% ipython --no-banner

In [1]: import numpy as np

In [2]: np.set_printoptions(precision=4, suppress=True, linewidth=100)

In [3]: m1 = np.load("layer5.npy")

In [4]: m1
Out[4]: 
array([[0, 0, 0, 4],
       [0, 0, 0, 4],
       [0, 0, 2, 2],
       [0, 0, 0, 3],
       [0, 0, 0, 3],
       [0, 0, 2, 2],
       [0, 0, 2, 2],
       [0, 1, 4, 1],
       [0, 0, 0, 3],
       [0, 1, 4, 1],
       [0, 0, 2, 2],
       [0, 0, 0, 4],
       [0, 2, 6, 0],
       [0, 2, 6, 0],
       [0, 1, 4, 1],
       [0, 0, 2, 2],
       [0, 0, 0, 3],
       [0, 0, 2, 2],
       [0, 0, 0, 3],
       [0, 1, 4, 1],
       [0, 2, 6, 0],
       [0, 2, 6, 0],
       [0, 0, 0, 4],
       [0, 0, 0, 4],
       [0, 0, 0, 4],
       [0, 0, 0, 3],
       [0, 0, 2, 2],
       [0, 1, 4, 1],
       [0, 0, 2, 2],
       [0, 0, 0, 3],
       [0, 0, 2, 2]])

In [5]: # rows 0 and 1 are equal

In [6]: left, sigma, vt = np.linalg.svd(m1)

In [7]: np.argmax(sigma[:-1] / (sigma[1:] + 1e-6)) + 1
Out[7]: np.int64(3)

In [8]: sigma
Out[8]: array([17.5163, 13.1017,  1.5887,  0.    ])

In [9]: Y = left[:, :3] @ np.diag(sigma[:3]) @ vt[:3]

In [10]: round(np.abs(m1 - Y).max(), 4)
Out[10]: np.float64(0.0)

In [11]: np.round(np.linalg.norm(m1 - Y) / np.linalg.norm(m1), 4)
Out[11]: np.float64(0.0)

In [12]: round(float(np.linalg.norm(m1 - Y, 2)), 4), sigma[3]
Out[12]: (0.0, np.float64(0.0))

In [13]: Y.round(4) + 0
Out[13]: 
array([[0., 0., 0., 4.],
       [0., 0., 0., 4.],
       [0., 0., 2., 2.],
       [0., 0., 0., 3.],
       [0., 0., 0., 3.],
       [0., 0., 2., 2.],
       [0., 0., 2., 2.],
       [0., 1., 4., 1.],
       [0., 0., 0., 3.],
       [0., 1., 4., 1.],
       [0., 0., 2., 2.],
       [0., 0., 0., 4.],
       [0., 2., 6., 0.],
       [0., 2., 6., 0.],
       [0., 1., 4., 1.],
       [0., 0., 2., 2.],
       [0., 0., 0., 3.],
       [0., 0., 2., 2.],
       [0., 0., 0., 3.],
       [0., 1., 4., 1.],
       [0., 2., 6., 0.],
       [0., 2., 6., 0.],
       [0., 0., 0., 4.],
       [0., 0., 0., 4.],
       [0., 0., 0., 4.],
       [0., 0., 0., 3.],
       [0., 0., 2., 2.],
       [0., 1., 4., 1.],
       [0., 0., 2., 2.],
       [0., 0., 0., 3.],
       [0., 0., 2., 2.]])

In [14]: np.linalg.matrix_rank(m1, rtol=0.05)
Out[14]: np.int64(3)

In [15]: rk = np.linalg.matrix_rank(m1)

In [16]: rk
Out[16]: np.int64(3)

In [17]: N = np.linalg.svd(m1)[2][rk:].T

In [18]: [int(np.linalg.matrix_rank(np.delete(m1, i, axis=0))) for i in range(31)]
Out[18]: 
[3,
 3,
 3,
 3,
 3,
 3,
 3,
 3,
 3,
 3,
 3,
 3,
 3,
 3,
 3,
 3,
 3,
 3,
 3,
 3,
 3,
 3,
 3,
 3,
 3,
 3,
 3,
 3,
 3,
 3,
 3]

In [19]: [int(np.linalg.matrix_rank(m1[:i])) for i in range(1, len(m1) + 1)]
Out[19]: 
[1,
 1,
 2,
 2,
 2,
 2,
 2,
 3,
 3,
 3,
 3,
 3,
 3,
 3,
 3,
 3,
 3,
 3,
 3,
 3,
 3,
 3,
 3,
 3,
 3,
 3,
 3,
 3,
 3,
 3,
 3]

In [20]: np.allclose(m1 @ N, 0)
Out[20]: True

In [21]: N @ N.T
Out[21]: 
array([[1., 0., 0., 0.],
       [0., 0., 0., 0.],
       [0., 0., 0., 0.],
       [0., 0., 0., 0.]])

In [22]: N[:, 0] / N[np.abs(N[:, 0]).round(6).argmax(), 0]
Out[22]: array([1., 0., 0., 0.])

In [23]: left, sigma, vt = np.linalg.svd(m1)

In [24]: vecs = vt[:(sigma > 1e-8).sum()]

In [25]: rng = np.random.default_rng(814639)

In [26]: vec = m1[18] + -3 * m1[20] + rng.integers(2) * np.eye(4)[2]

In [27]: vec
Out[27]: array([  0.,  -6., -17.,   3.])

In [28]: np.round(vecs.T @ vecs, 4) + 0
Out[28]: 
array([[0., 0., 0., 0.],
       [0., 1., 0., 0.],
       [0., 0., 1., 0.],
       [0., 0., 0., 1.]])

In [29]: np.linalg.matrix_rank(np.vstack([m1, vec]))
Out[29]: np.int64(3)

In [30]: T = np.stack([m1, 2 * m1, m1[::-1]])

In [31]: np.linalg.norm(T, axis=(1, 2))
Out[31]: array([21.9317, 43.8634, 21.9317])
